% ipython --no-banner

In [1]: import numpy as np

In [2]: np.set_printoptions(suppress=True, linewidth=200)

In [3]: rd = lambda a: np.round(a, 1) + 0

In [4]: mat = np.load("dump.npy")

In [5]: mat
Out[5]: 
array([[5., 1., 1., 1.],
       [1., 5., 1., 1.],
       [1., 1., 5., 1.],
       [1., 1., 1., 5.]])

In [6]: (mat @ mat)[0]
Out[6]: array([28., 12., 12., 12.])

In [7]: mat @ np.ones(4)
Out[7]: array([8., 8., 8., 8.])

In [8]: np.fft.fft(mat[0])
Out[8]: array([8.+0.j, 4.+0.j, 4.+0.j, 4.+0.j])

In [9]: mat @ (-1.0) ** np.arange(4)
Out[9]: array([ 4., -4.,  4., -4.])

In [10]: rd(np.linalg.norm(mat[2], 1)), rd(np.linalg.norm(mat[2], np.inf))
Out[10]: (np.float64(8.0), np.float64(5.0))

In [11]: rd(np.linalg.norm(mat, axis=0))
Out[11]: array([5.3, 5.3, 5.3, 5.3])

In [12]: mat[2] @ mat[3]
Out[12]: np.float64(12.0)

In [13]: rd(np.linalg.norm(mat, 1)), rd(np.linalg.norm(mat, np.inf))
Out[13]: (np.float64(8.0), np.float64(8.0))

In [14]: K = np.load("test10.npy")

In [15]: K
Out[15]: 
array([[-0.1, 11.1, 16.9],
       [-0.2, 10.3, 16. ],
       [-0.7,  5.5, 10.1],
       [-0.7,  5.1,  9.6],
       [-0.9,  3.1,  7.1],
       [-0.8, -0.3,  1.3],
       [-0.6, -0.4,  0.7],
       [ 0.4,  0.5, -0.1],
       [ 0.6,  0.7, -0.1],
       [ 0.7,  0.7, -0.1],
       [ 3. ,  3. ,  0. ],
       [ 3.2,  3.1,  0. ],
       [ 3.3,  3.2,  0. ],
       [ 4.2,  3.7, -0.1]])

In [16]: A2 = np.c_[K[:, :1] @ np.array([[-2]]), np.array([1, 2, 0, 3, 0, 3, -3, -1, 0, -1, -1, -2, -3, 3])]

In [17]: A2
Out[17]: 
array([[ 0.2,  1. ],
       [ 0.4,  2. ],
       [ 1.4,  0. ],
       [ 1.4,  3. ],
       [ 1.8,  0. ],
       [ 1.6,  3. ],
       [ 1.2, -3. ],
       [-0.8, -1. ],
       [-1.2,  0. ],
       [-1.4, -1. ],
       [-6. , -1. ],
       [-6.4, -2. ],
       [-6.6, -3. ],
       [-8.4,  3. ]])

In [18]: np.linalg.matrix_rank(A2)
Out[18]: np.int64(2)

In [19]: rd(np.linalg.norm(np.linalg.qr(K)[0].T @ A2, axis=0) ** 2 / ((A2 ** 2).sum(axis=0) + 1e-12))
Out[19]: array([1. , 0.2])

In [20]: np.linalg.matrix_rank(np.c_[K, A2])
Out[20]: np.int64(4)

In [21]: x0 = np.array([1, 1])

In [22]: target = A2 @ x0

In [23]: rd(np.linalg.solve(A2.T @ A2, A2.T @ target))
Out[23]: array([1., 1.])

In [24]: rng = np.random.default_rng(60298)

In [25]: target = target + 0.3 * rng.normal(size=14)

In [26]: rd(target)
Out[26]: array([ 1.7,  2.6,  1.5,  4.2,  2. ,  4.2, -2.2, -1.8, -1.3, -2.3, -7. , -8.9, -9.4, -5.7])

In [27]: coef, *_ = np.linalg.lstsq(A2, target)

In [28]: coef.round()
Out[28]: array([1., 1.])

In [29]: rd(A2.T @ (target - A2 @ coef))
Out[29]: array([0., 0.])

In [30]: M = np.load("w.npy")

In [31]: M
Out[31]: 
array([[-1,  0,  0,  1],
       [ 0,  2,  0,  0],
       [ 0,  0, -3,  0],
       [-2,  0,  0, -2]])

In [32]: C2 = M.T @ M

In [33]: (M @ M.T).shape
Out[33]: (4, 4)

In [34]: np.linalg.matrix_rank(C2)
Out[34]: np.int64(4)

In [35]: P = np.triu(np.array([[1, 5, 3, 1], [1, 5, 2, 2], [5, 5, 4, 1], [5, 2, 3, 5]]), 1) + np.eye(4)

In [36]: A2 = P @ M @ np.linalg.inv(P)

In [37]: A2
Out[37]: 
array([[ -3.,  25., -50.,   2.],
       [ -4.,  22., -38.,  -6.],
       [ -2.,  10., -17.,  -3.],
       [ -2.,  10., -14.,  -6.]])

In [38]: arr = np.loadtxt("a.csv", delimiter=",")

In [39]: arr
Out[39]: 
array([[ 1.2,  2. ,  2. ],
       [ 1.2,  2. ,  2. ],
       [ 0.8,  2. ,  1.8],
       [ 0.9,  1.9,  2. ],
       [ 1. ,  2.1,  2. ],
       [ 0.8,  2. ,  1.9],
       [ 1.1,  2. ,  2.1],
       [ 1.2,  2.1,  2.1],
       [ 0.2,  1.9,  1.1],
       [ 0. ,  1.9,  0.9],
       [ 0.1,  1.9,  1. ],
       [ 0. ,  2. ,  1. ],
       [ 0. ,  2.1,  1.1],
       [-0.1,  2. ,  1.1],
       [ 0.1,  1.8,  0.8],
       [-0.2,  1.9,  1. ],
       [ 0.9,  3. ,  0.1],
       [ 1.2,  2.9,  0. ],
       [ 0.9,  3. ,  0.1],
       [ 1.1,  3.2,  0.1],
       [ 1. ,  2.9,  0. ],
       [ 0.9,  2.9,  0. ],
       [ 0.8,  3.1, -0.1],
       [ 0.9,  3. ,  0. ]])

In [40]: rd(np.linalg.norm(arr[7], 1)), rd(np.linalg.norm(arr[7], np.inf))
Out[40]: (np.float64(5.4), np.float64(2.1))

In [41]: rd(np.linalg.norm(arr, axis=1))
Out[41]: array([3.1, 3.1, 2.8, 2.9, 3.1, 2.9, 3.1, 3.2, 2.2, 2.1, 2.1, 2.2, 2.4, 2.3, 2. , 2.2, 3.1, 3.1, 3.1, 3.4, 3.1, 3. , 3.2, 3.1])

In [42]: rd(np.linalg.norm(arr) ** 2 / np.linalg.norm(arr, 2) ** 2)
Out[42]: np.float64(1.1)

In [43]: rd(np.linalg.norm(arr, "nuc"))
Out[43]: np.float64(19.3)

In [44]: rd(np.linalg.norm(arr, 1)), rd(np.linalg.norm(arr, np.inf))
Out[44]: (np.float64(55.6), np.float64(5.4))

In [45]: Xs = (arr - arr.mean(axis=0)) / arr.std(axis=0)

In [46]: rd(Xs.std(axis=0))
Out[46]: array([1., 1., 1.])

In [47]: coef = np.linalg.lstsq(np.delete(Xs, 0, axis=1), Xs[:, 0])[0]

In [48]: rd(coef)
Out[48]: array([1.5, 1.3])

In [49]: A2 = np.array([[6, 1, 3], [4, 5, 3], [3, 4, 1]])

In [50]: np.linalg.matrix_rank(np.vstack([arr, A2.T]))
Out[50]: np.int64(3)

In [51]: rd(np.einsum("ij,ij->i", arr, arr))
Out[51]: array([ 9.4,  9.4,  7.9,  8.4,  9.4,  8.2,  9.6, 10.3,  4.9,  4.4,  4.6,  5. ,  5.6,  5.2,  3.9,  4.6,  9.8,  9.8,  9.8, 11.5,  9.4,  9.2, 10.3,  9.8])

In [52]: A2 = arr / np.sqrt((arr ** 2).mean(axis=1, keepdims=True))

In [53]: np.linalg.matrix_rank(arr - arr.mean(axis=1, keepdims=True))
Out[53]: np.int64(2)

In [54]: rd(np.linalg.norm(A2, axis=1))
Out[54]: array([1.7, 1.7, 1.7, 1.7, 1.7, 1.7, 1.7, 1.7, 1.7, 1.7, 1.7, 1.7, 1.7, 1.7, 1.7, 1.7, 1.7, 1.7, 1.7, 1.7, 1.7, 1.7, 1.7, 1.7])

In [55]: Xs = arr - arr.mean(axis=0)

In [56]: Uu, sigma, vt = np.linalg.svd(Xs, full_matrices=False)

In [57]: np.abs(vt[0]).argmax()
Out[57]: np.int64(2)

In [58]: np.searchsorted(np.cumsum(sigma ** 2) / (sigma ** 2).sum(), 0.9) + 1
Out[58]: np.int64(2)

In [59]: rd(sigma)
Out[59]: array([4.5, 2.6, 0.5])

In [60]: rd(sigma ** 2 / (sigma ** 2).sum())
Out[60]: array([0.7, 0.3, 0. ])

In [61]: rd(vt[0] * np.sign(vt[0, np.abs(vt[0]).argmax()]))
Out[61]: array([-0.1, -0.5,  0.9])

In [62]: feats = np.loadtxt("x.csv", delimiter=",")

In [63]: rd(feats)
Out[63]: 
array([[ -4.3, -16.9,   9.9],
       [ -0.3, -18.9,   6.6],
       [-14.5,   5.5,  12.7],
       [ -5.9, -15.6,  11.1],
       [-14.1,   0. ,  14.1],
       [-14.3,   7.8,  11.7],
       [ 14.3,  -1.3, -13.9],
       [ 11.8,   7.6, -14.3],
       [ 11.9, -14.5,  -7. ],
       [  9.5, -17.2,  -3.8],
       [  2.6,  17.9,  -8.6],
       [ -5.4, -16. ,  10.7],
       [  6.6, -18.9,  -0.3],
       [  9. ,  12.2, -13. ],
       [ -2.5,  19.4,  -4. ],
       [-12.5,  -5.9,  14.5],
       [ 12.4,   6.1, -14.4],
       [-14.5,   3.1,  13.4],
       [ -0.2,  19. ,  -6.1]])

In [64]: D = np.linalg.norm(feats[:, None] - feats[None], axis=-1)

In [65]: np.flatnonzero(D[10] < D.mean() / 2)
Out[65]: array([10, 13, 14, 18])

In [66]: rd(D[:5, :5])
Out[66]: 
array([[ 0. ,  5.5, 24.7,  2.4, 20. ],
       [ 5.5,  0. , 28.9,  7.9, 24.6],
       [24.7, 28.9,  0. , 22.8,  5.7],
       [ 2.4,  7.9, 22.8,  0. , 17.9],
       [20. , 24.6,  5.7, 17.9,  0. ]])

In [67]: np.linalg.matrix_rank(D ** 2)
Out[67]: np.int64(3)

In [68]: Xs = feats - feats.mean(axis=0)

In [69]: vecs = np.linalg.svd(Xs)[2][:2]

In [70]: A2 = Xs - Xs @ vecs.T @ vecs

In [71]: rd(np.cov(Xs @ vecs.T, rowvar=False))
Out[71]: 
array([[246. ,   0. ],
       [  0. , 172.8]])

In [72]: rd(np.linalg.norm(A2) / np.linalg.norm(Xs))
Out[72]: np.float64(0.0)

In [73]: rd(np.diag(vecs.T @ vecs))
Out[73]: array([0.5, 0.9, 0.5])

In [74]: rd((Xs @ vecs.T).std(axis=0))
Out[74]: array([15.3, 12.8])

In [75]: X = np.arange(12).reshape(3, 4) + -1

In [76]: X
Out[76]: 
array([[-1,  0,  1,  2],
       [ 3,  4,  5,  6],
       [ 7,  8,  9, 10]])

In [77]: Uu, sigma, vt = np.linalg.svd(X)

In [78]: vecs = vt[:(sigma > 1e-8).sum()]

In [79]: x0 = X[0] + 3 * X[1] + rng.integers(2) * np.eye(4)[1]

In [80]: x0
Out[80]: array([ 8., 13., 16., 20.])

In [81]: np.allclose(vecs.T @ vecs @ x0, x0)
Out[81]: False

In [82]: np.linalg.matrix_rank(np.vstack([X, x0]))
Out[82]: np.int64(3)

In [83]: rd(vecs.T @ vecs)
Out[83]: 
array([[ 0.7,  0.4,  0.1, -0.2],
       [ 0.4,  0.3,  0.2,  0.1],
       [ 0.1,  0.2,  0.3,  0.4],
       [-0.2,  0.1,  0.4,  0.7]])

In [84]: rd(np.linalg.norm(x0 - vecs.T @ vecs @ x0))
Out[84]: np.float64(0.8)

In [85]: rd(np.diag(vecs.T @ vecs))
Out[85]: array([0.7, 0.3, 0.3, 0.7])

In [86]: th = np.radians(106)

In [87]: r_ = np.eye(4)

In [88]: r_[2, 2] = r_[3, 3] = np.cos(th)

In [89]: r_[2, 3], r_[3, 2] = -np.sin(th), np.sin(th)

In [90]: rd(r_)
Out[90]: 
array([[ 1. ,  0. ,  0. ,  0. ],
       [ 0. ,  1. ,  0. ,  0. ],
       [ 0. ,  0. , -0.3, -1. ],
       [ 0. ,  0. ,  1. , -0.3]])

In [91]: A2 = X @ r_.T

In [92]: np.allclose(X @ X.T, A2 @ A2.T)
Out[92]: True

In [93]: rd(np.linalg.svd(X, compute_uv=False)), rd(np.linalg.svd(A2, compute_uv=False))
Out[93]: (array([19.5,  2.2,  0. ]), array([19.5,  2.2,  0. ]))

In [94]: rd(np.abs(A2 - X).max(axis=0))
Out[94]: array([ 0. ,  0. , 21.1,  4.1])

In [95]: rk = np.linalg.matrix_rank(X)

In [96]: rk
Out[96]: np.int64(2)

In [97]: null = np.linalg.svd(X)[2][rk:].T

In [98]: np.linalg.matrix_rank(X.T @ X), np.linalg.matrix_rank(X @ X.T)
Out[98]: (np.int64(2), np.int64(2))

In [99]: [int(np.linalg.matrix_rank(np.delete(X, i, axis=0))) for i in range(3)]
Out[99]: [2, 2, 2]

In [100]: np.allclose(X @ null, 0)
Out[100]: True

In [101]: null.shape
Out[101]: (4, 2)

In [102]: rd(X @ null)
Out[102]: 
array([[0., 0.],
       [0., 0.],
       [0., 0.]])

In [103]: data = np.loadtxt("mat.csv", delimiter=",")

In [104]: data
Out[104]: 
array([[23.,  5.],
       [ 5., -1.]])

In [105]: W = np.array([[3, 0, -1, 4], [-4, 3, 5, 3]])

In [106]: coef = np.array([0, 2, 2, -3])

In [107]: act = np.maximum(data @ W + coef, 0)

In [108]: (act > 0).mean(axis=0)
Out[108]: array([1. , 0.5, 0.5, 1. ])

In [109]: np.linalg.matrix_rank(act)
Out[109]: np.int64(2)

In [110]: C = np.array([[-4, -7, -4], [-2, 1, -4], [2, 9, 8], [-6, 5, -5]])

In [111]: (act @ C).round(6).argmax(axis=1)
Out[111]: array([1, 1])

In [112]: evals, vecs = np.linalg.eig(data)

In [113]: evals
Out[113]: array([24., -2.])

In [114]: np.prod(evals)
Out[114]: np.float64(-48.0)

In [115]: rd(np.sort(np.linalg.eigvals(data @ data)))
Out[115]: array([  4., 576.])

In [116]: rd(np.sort(np.linalg.eigvals(data.T)))
Out[116]: array([-2., 24.])

In [117]: m1 = np.load("data.npy")

In [118]: rd(m1)
Out[118]: 
array([[-1.2,  0.1,  1.5, -0.6],
       [ 1.6, -0.2,  1.1, -0.6],
       [-0.1, -1.6,  0.5,  1. ],
       [ 0.2,  1.1,  0.7,  1.5]])

In [119]: np.allclose(m1 @ m1.T, m1.T @ m1)
Out[119]: True

In [120]: rd(np.linalg.matrix_power(m1, 2))
Out[120]: 
array([[ 1.5, -3.2, -1.3,  1.3],
       [-2.4, -2.2,  2.2, -0.6],
       [-2.2,  0.6, -0.9,  3.1],
       [ 1.8,  0.4,  2.9,  2.1]])

In [121]: rd(np.trace(m1))
Out[121]: np.float64(0.6)

In [122]: rd(np.sort(np.abs(np.linalg.eigvals(m1))))
Out[122]: array([2., 2., 2., 2.])

In [123]: rd(np.abs(np.linalg.eigvals(m1)).max())
Out[123]: np.float64(2.0)

In [124]: np.allclose(m1, m1.T)
Out[124]: False

In [125]: rd((m1 - m1.T) / 2)
Out[125]: 
array([[ 0. , -0.7,  0.8, -0.4],
       [ 0.7,  0. ,  1.4, -0.9],
       [-0.8, -1.4,  0. ,  0.2],
       [ 0.4,  0.9, -0.2,  0. ]])

In [126]: z = rng.permutation(4)

In [127]: z
Out[127]: array([0, 3, 1, 2])

In [128]: A2 = m1[z][:, z]

In [129]: np.allclose(A2, m1)
Out[129]: False

In [130]: rd(np.linalg.det(A2)), rd(np.linalg.det(m1[z]))
Out[130]: (np.float64(-16.0), np.float64(-16.0))

In [131]: rd(np.trace(A2))
Out[131]: np.float64(0.6)

In [132]: rd(m1[:, 2] @ m1[:, 1])
Out[132]: np.float64(0.0)

In [133]: rd(m1 @ m1.T)
Out[133]: 
array([[4., 0., 0., 0.],
       [0., 4., 0., 0.],
       [0., 0., 4., 0.],
       [0., 0., 0., 4.]])

In [134]: rd(np.linalg.norm(m1, axis=0))
Out[134]: array([2., 2., 2., 2.])

In [135]: rd(np.linalg.svd(m1, compute_uv=False))
Out[135]: array([2., 2., 2., 2.])

In [136]: P = np.triu(np.array([[-2, 0, 2, 1], [-2, 1, 1, -2], [-2, -3, -2, 3], [0, -2, -1, 0]]), 1) + np.eye(4)

In [137]: A2 = P @ m1 @ np.linalg.inv(P)

In [138]: rd(np.linalg.det(A2))
Out[138]: np.float64(-16.0)

In [139]: rd(np.trace(A2)), rd(np.trace(m1))
Out[139]: (np.float64(0.6), np.float64(0.6))

In [140]: rd(P @ m1 - m1 @ P)
Out[140]: 
array([[ 0.1, -2.1,  4. ,  0.7],
       [-0.6, -3.9, -3.8, -7. ],
       [ 0.7,  3.4,  3.8, -0.2],
       [ 0. ,  0. , -1.6,  0. ]])

In [141]: rd(A2)
Out[141]: 
array([[ -1.1,  -2. ,   7.4, -22.1],
       [  1. ,  -4. ,   2.3, -18.6],
       [  0.7,   1.8,  -0.6,  10. ],
       [  0.2,   1.1,  -0.9,   6.3]])

In [142]: np.linalg.matrix_rank(A2)
Out[142]: np.int64(4)

In [143]: x0 = np.array([1, 1, 2, 1])

In [144]: target = m1 @ x0

In [145]: coef, lr = np.zeros(4), 1 / np.linalg.norm(m1, 2) ** 2

In [146]: for i in range(300):
     ...:     coef -= lr * m1.T @ (m1 @ coef - target)
     ...:     if i % 50 == 0: print(i, round(np.linalg.norm(m1 @ coef - target), 1))
     ...: 
0 0.0
50 0.0
100 0.0
150 0.0
200 0.0
250 0.0

In [147]: coef
Out[147]: array([1., 1., 2., 1.])

In [148]: rd(np.linalg.cond(m1))
Out[148]: np.float64(1.0)
